$ python3 -q
>>> import numpy as np
>>> np.set_printoptions(precision=4, suppress=True, linewidth=140, sign=" ")
>>> arr = np.loadtxt("run7.csv", delimiter=",")
>>> arr
array([[ 0.7, -1.1,  4.8,  0.8],
       [ 0.6, -0.9,  7.2,  0.2],
       [ 1.6, -0.5, -0.9,  0. ],
       [-0.4,  0.3, -1.8, -0.6],
       [ 0.5,  0.7, -3.3, -1.8],
       [ 0. , -1.3, -2.1, -0.6],
       [-2. ,  0.8,  0.3,  0.2],
       [ 0.1, -2.6,  1.8, -1.1]])
>>> x0 = np.array([0, 2, 0, 2])
>>> y = arr @ x0
>>> np.round(np.linalg.lstsq(arr, y)[0], 4) + 0
array([ 0.,  2.,  0.,  2.])
>>> np.round(np.linalg.pinv(arr) @ arr, 4) + 0
array([[ 1.,  0.,  0.,  0.],
       [ 0.,  1.,  0.,  0.],
       [ 0.,  0.,  1.,  0.],
       [ 0.,  0.,  0.,  1.]])
>>> y
array([-0.6, -1.4, -1. , -0.6, -2.2, -3.8,  2. , -7.4])
>>> np.round(np.linalg.solve(arr.T @ arr, arr.T @ y), 4) + 0
array([ 0.,  2.,  0.,  2.])
>>> rng = np.random.default_rng(22674)
>>> y = y + 0.02 * rng.normal(size=8)
>>> y
array([-0.5748, -1.3763, -0.9864, -0.6001, -2.1961, -3.7929,  1.9914, -7.398 ])
>>> coef, *_ = np.linalg.lstsq(arr, y)
>>> round(float(np.linalg.norm(y - arr @ coef)), 4)
0.0189
>>> np.round(arr.T @ (y - arr @ coef), 4) + 0
array([ 0.,  0.,  0.,  0.])
>>> coef
array([ 0.0075,  1.9997,  0.0025,  1.9975])
>>> coef.round()
array([ 0.,  2.,  0.,  2.])
>>> E = np.load("layer6.npy")
>>> E
array([[-1.,  1.,  0.,  0.,  0.],
       [ 0., -1.,  1.,  0.,  0.],
       [ 0.,  0., -1.,  1.,  0.],
       [ 0.,  0.,  0., -1.,  1.],
       [ 0.,  0.,  0.,  0., -1.]])
>>> # triangular, det is the product of the diagonal
>>> np.prod(np.diag(E)), np.round(np.linalg.det(E), 4)
(np.float64(-1.0), np.float64(-1.0))
>>> np.sort(np.linalg.eigvals(E))
array([-1., -1., -1., -1., -1.])
>>> E @ E
array([[ 1., -2.,  1.,  0.,  0.],
       [ 0.,  1., -2.,  1.,  0.],
       [ 0.,  0.,  1., -2.,  1.],
       [ 0.,  0.,  0.,  1., -2.],
       [ 0.,  0.,  0.,  0.,  1.]])
>>> w, evecs = np.linalg.eig(E)
>>> np.sort(np.linalg.eigvals(np.linalg.inv(E)))
array([-1., -1., -1., -1., -1.])
>>> w
array([-1., -1., -1., -1., -1.])
>>> np.prod(w)
np.float64(-1.0)
>>> x0 = np.array([-1, -1, 0, -3, 3])
>>> y = E @ x0
>>> y
array([ 0.,  1., -3.,  6., -3.])
>>> np.linalg.solve(E, y)
array([-1., -1., -0., -3.,  3.])
>>> np.linalg.solve(E, y + E[:, 3])
array([-1., -1., -0., -2.,  3.])
>>> np.linalg.solve(E, -2 * y)
array([ 2.,  2., -0.,  6., -6.])
>>> np.linalg.solve(E.T, E[2])
array([-0., -0.,  1., -0., -0.])
>>> np.linalg.solve(E, E[:, 2])
array([-0., -0.,  1., -0., -0.])
>>> q, evecs = np.linalg.qr(E[:, :3])[0], np.linalg.qr(E[:, 3:])[0]
>>> sv = np.linalg.svd(q.T @ evecs, compute_uv=False)
>>> np.degrees(np.arccos(sv.clip(0, 1)))
array([ 35.2644,  90.    ])
>>> round(float(np.linalg.norm(q @ q.T - evecs @ evecs.T, 2)), 4)
1.0
>>> sv.round(4) + 0
array([ 0.8165,  0.    ])
>>> (sv > 0.9).sum()
np.int64(0)
>>> def softmax(z):
...     e = np.exp(z - z.max(axis=-1, keepdims=True))
...     return e / e.sum(axis=-1, keepdims=True)
... 
>>> softmax(E[0])
array([ 0.0604,  0.4466,  0.1643,  0.1643,  0.1643])
>>> S = E @ E.T / np.sqrt(5)
>>> softmax(S).round(6).argmax(axis=1)
array([ 0,  1,  2,  3,  4])
>>> softmax(S)[0] @ E
array([-0.4019,  0.2969, -0.0593,  0.    ,  0.    ])
>>> q, _ = np.linalg.qr(np.array([[-0.3, -1.0, 1.3],
...     [1.7, 0.8, 0.6],
...     [0.7, 0.6, 0.2],
...     [-0.4, 0.4, -0.9],
...     [-3.3, -0.1, -0.7]]))
>>> K = q @ q.T
>>> K
array([[ 0.7583, -0.0313, -0.0755, -0.4183,  0.0405],
       [-0.0313,  0.6777,  0.4477, -0.1187, -0.0538],
       [-0.0755,  0.4477,  0.3187, -0.0379,  0.0976],
       [-0.4183, -0.1187, -0.0379,  0.263 ,  0.0582],
       [ 0.0405, -0.0538,  0.0976,  0.0582,  0.9822]])
>>> # symmetric
>>> x0 = np.array([0, -1, -8, -8, -9])
>>> np.eye(5) - K
array([[ 0.2417,  0.0313,  0.0755,  0.4183, -0.0405],
       [ 0.0313,  0.3223, -0.4477,  0.1187,  0.0538],
       [ 0.0755, -0.4477,  0.6813,  0.0379, -0.0976],
       [ 0.4183,  0.1187,  0.0379,  0.737 , -0.0582],
       [-0.0405,  0.0538, -0.0976, -0.0582,  0.0178]])
>>> np.linalg.eigvalsh(2 * K - np.eye(5))
array([-1., -1.,  1.,  1.,  1.])
>>> W1 = np.array([[-3, 2, 2, -1],
...     [3, -1, 3, 1],
...     [-2, -1, -3, 1],
...     [3, 1, -3, 0],
...     [-1, 1, -3, 3]])
>>> coef = np.array([0, 0, 1, 3])
>>> act = np.maximum(K @ W1 + coef, 0)
>>> (act > 0).astype(int)
array([[ 0,  1,  1,  1],
       [ 1,  0,  1,  1],
       [ 1,  0,  1,  1],
       [ 1,  0,  0,  1],
       [ 0,  1,  0,  1]])
>>> np.linalg.matrix_rank(act)
np.int64(4)
>>> W2 = np.array([[2, 2], [1, 4], [2, 3], [9, 5]])
>>> act @ W2
array([[ 29.1196,  27.6131],
       [ 42.1056,  28.2696],
       [ 40.7686,  25.2868],
       [ 34.3376,  20.5925],
       [ 54.627 ,  34.0606]])
>>> W1 @ W2
array([[ -9,   3],
       [ 20,  16],
       [ -2, -12],
       [  1,   1],
       [ 20,   8]])
>>> W0 = np.array([[-40, 16, -8, 45, -18, 9],
...     [32, -40, 16, -36, 45, -18],
...     [-32, -32, -32, 36, 36, 36],
...     [-30, 12, -6, -35, 14, -7],
...     [24, -30, 12, 28, -35, 14],
...     [-24, -24, -24, -28, -28, -28]])
>>> r0 = np.array([2, 1])
>>> np.cross(W0[5, :3], W0[0, :3])
array([  576,   768, -1344])
>>> np.correlate(W0[5], W0[0], "full")
array([ -216,   216,  -864,  -708, -1020,  -240,    44,  -524,   896,   672,  1120])
>>> np.convolve(W0[5], r0)
array([-48, -72, -72, -80, -84, -84, -28])
>>> x0 = np.array([2, 5, -9, 8, -8, -3])
>>> y = W0 @ x0
>>> y
array([ 549, -874,  -44, -317,  252,  132])
>>> np.linalg.solve(W0, -3 * y)
array([ -6., -15.,  27., -24.,  24.,   9.])
>>> np.round(np.linalg.solve(W0, W0[:, 0]), 4) + 0
array([ 1.,  0.,  0.,  0.,  0.,  0.])
>>> z = rng.permutation(6)
>>> z
array([ 1,  2,  5,  4,  0,  3])
>>> Y = W0[z][:, z]
>>> np.sort(np.abs(np.linalg.eigvals(Y)))
array([ 36.4539,  36.4539,  36.4539,  36.4539,  76.3981,  76.3981])
>>> np.trace(Y)
np.int64(-210)
>>> np.argsort(-np.linalg.norm(K, axis=0).round(6), kind="stable")[:3]
array([ 4,  0,  1])
>>> np.linalg.matrix_rank(K, rtol=0.1)
np.int64(3)
>>> np.round(np.linalg.norm(K, 2) / np.linalg.norm(K), 4)
np.float64(0.5774)
>>> np.round(softmax(W0[3] + 3), 4) + 0
array([ 0.    ,  0.1192,  0.    ,  0.    ,  0.8808,  0.    ])
>>> S = W0 @ W0.T / np.sqrt(6)
>>> softmax(S)[3] @ W0
array([-30.,  12.,  -6., -35.,  14.,  -7.])
>>> m1 = np.array([[18, 18, 14, 18, 18, 14],
...     [8, 0, 0, 8, 0, 0],
...     [14, 2, 14, 14, 2, 14],
...     [9, 9, 7, 9, 9, 7],
...     [4, 0, 0, 4, 0, 0],
...     [7, 1, 7, 7, 1, 7]])
>>> # column 3 repeats column 0
>>> (m1 - m1.T) / 2
array([[ 0. ,  5. ,  0. ,  4.5,  7. ,  3.5],
       [-5. ,  0. , -1. , -0.5,  0. , -0.5],
       [ 0. ,  1. ,  0. ,  3.5,  1. ,  3.5],
       [-4.5,  0.5, -3.5,  0. ,  2.5,  0. ],
       [-7. ,  0. , -1. , -2.5,  0. , -0.5],
       [-3.5,  0.5, -3.5,  0. ,  0.5,  0. ]])
>>> np.round(np.sort(np.abs(np.linalg.eigvals(m1))), 4) + 0
array([  0.    ,   0.    ,   0.    ,  10.3104,  11.8427,  49.5323])
>>> np.allclose(m1 @ m1.T, m1.T @ m1)
False
>>> m1 @ m1
array([[ 996,  528,  672,  996,  528,  672],
       [ 216,  216,  168,  216,  216,  168],
       [ 696,  420,  588,  696,  420,  588],
       [ 498,  264,  336,  498,  264,  336],
       [ 108,  108,   84,  108,  108,   84],
       [ 348,  210,  294,  348,  210,  294]])
>>> np.allclose(m1, m1.T)
False
>>> J = np.loadtxt("arr.csv", delimiter=",")
>>> J
array([[ 5., -2., -4.,  0.,  5., -1.,  2.],
       [-2.,  4.,  0.,  4., -2., -2., -4.],
       [-4.,  0.,  4., -2., -4.,  2.,  0.],
       [ 0.,  4., -2.,  5.,  0., -3., -4.],
       [ 5., -2., -4.,  0.,  5., -1.,  2.],
       [-1., -2.,  2., -3., -1.,  2.,  2.],
       [ 2., -4.,  0., -4.,  2.,  2.,  4.]])
>>> np.unique(J.round(6), axis=0).shape
(6, 7)
>>> np.round(J @ np.linalg.pinv(J) @ J, 4) + 0
array([[ 5., -2., -4.,  0.,  5., -1.,  2.],
       [-2.,  4.,  0.,  4., -2., -2., -4.],
       [-4.,  0.,  4., -2., -4.,  2.,  0.],
       [ 0.,  4., -2.,  5.,  0., -3., -4.],
       [ 5., -2., -4.,  0.,  5., -1.,  2.],
       [-1., -2.,  2., -3., -1.,  2.,  2.],
       [ 2., -4.,  0., -4.,  2.,  2.,  4.]])
>>> np.linalg.lstsq(J[:-1].T, J[-1])[2]
np.int32(2)
>>> np.allclose(J[:-1].T @ np.linalg.lstsq(J[:-1].T, J[-1])[0], J[-1])
True
